>>> import numpy as np
>>> from numpy import linalg as LA
>>> np.set_printoptions(suppress=True, linewidth=160)
>>> tidy = lambda a: np.round(a, 3) + 0
>>> W0 = np.loadtxt("run10.csv", delimiter=",")
>>> W0
array([[ -2.936,   0.703,  -0.792,  -0.145],
       [  0.833,  -0.333,  -0.642,   1.061],
       [  2.582,   1.376,  -3.817,   0.217],
       [  1.03 ,   0.761,   1.62 ,  -0.008],
       [  0.996,  -0.251,  -0.509,   1.157],
       [ -4.829,  -1.863,   6.687,   1.127],
       [  3.418,   2.161, -10.733,   0.506],
       [ -4.275,  -4.16 ,  11.372,   1.634],
       [ -2.302,   0.116,  -0.161,   0.169],
       [  3.773,   1.133,   0.537,  -0.534],
       [ -2.88 ,  -0.956,   1.977,  -0.657],
       [ -0.028,  -2.263,   4.433,   1.542],
       [ -5.987,  -3.508,   3.59 ,   3.137],
       [  4.301,   0.295,   0.041,   0.686],
       [  0.837,   1.693,  -9.728,  -0.033]])
>>> proj = W0 @ LA.solve(W0.T @ W0, W0.T)
>>> tidy(LA.eigvalsh(proj))
array([0., 0., 0., 0., 0., 0., 0., 0., 0., 0., 0., 1., 1., 1., 1.])
>>> tidy(np.trace(proj))
np.float64(4.0)
>>> M = np.load("case9.npy")
>>> M
array([[ 0.6, -0.4,  0.3,  0.4,  0.9, -1. ],
       [-0.1,  0.5, -0.1, -1.4, -1.2,  1.2],
       [ 1.5,  0.2,  0.4,  0.3,  0.2,  1.3],
       [-1. ,  0.4,  0.9, -2.5,  1.3, -1.6],
       [ 1.5, -0.1,  0.2, -0.2,  0. ,  0.1],
       [ 0.5,  0.1, -1.1, -0.5,  1.1,  2.1]])
>>> rng = np.random.default_rng(5129)
>>> lab = rng.permutation(6)
>>> lab
array([2, 4, 5, 0, 1, 3])
>>> Y = M[lab][:, lab]
>>> np.allclose(Y, M)
False
>>> np.diag(Y)
array([ 0.4,  0. ,  2.1,  0.6,  0.5, -2.5])
>>> Y
array([[ 0.4,  0.2,  1.3,  1.5,  0.2,  0.3],
       [ 0.2,  0. ,  0.1,  1.5, -0.1, -0.2],
       [-1.1,  1.1,  2.1,  0.5,  0.1, -0.5],
       [ 0.3,  0.9, -1. ,  0.6, -0.4,  0.4],
       [-0.1, -1.2,  1.2, -0.1,  0.5, -1.4],
       [ 0.9,  1.3, -1.6, -1. ,  0.4, -2.5]])
>>> x0 = np.array([1, 0, 1, -3, 3, -1])
>>> tidy(np.einsum("ij,j->i", Y, x0))
array([-2.5, -4.3,  0.3, -4.1,  4.3,  6. ])
>>> tidy(Y @ np.ones(6))
array([ 3.9,  1.5,  2.2,  0.8, -1.1, -2.5])
>>> A = np.load("mat.npy")
>>> A
array([[4., 1., 0., 0., 0., 0.],
       [0., 4., 1., 0., 0., 0.],
       [0., 0., 4., 1., 0., 0.],
       [0., 0., 0., 4., 1., 0.],
       [0., 0., 0., 0., 4., 1.],
       [0., 0., 0., 0., 0., 4.]])
>>> # triangular: eigenvalues sit on the diagonal
>>> A.reshape(6, 7)
Traceback (most recent call last):
  File "<python-input-24>", line 1, in <module>
    A.reshape(6, 7)
    ~~~~~~~~~^^^^^^
ValueError: cannot reshape array of size 36 into shape (6,7)
>>> A.reshape(-1, 2)
array([[4., 1.],
       [0., 0.],
       [0., 0.],
       [0., 4.],
       [1., 0.],
       [0., 0.],
       [0., 0.],
       [4., 1.],
       [0., 0.],
       [0., 0.],
       [0., 4.],
       [1., 0.],
       [0., 0.],
       [0., 0.],
       [4., 1.],
       [0., 0.],
       [0., 0.],
       [0., 4.]])
>>> T = A.reshape(6, 2, -1)
>>> np.swapaxes(T, 1, 2)[4]
array([[0., 0.],
       [0., 4.],
       [0., 1.]])
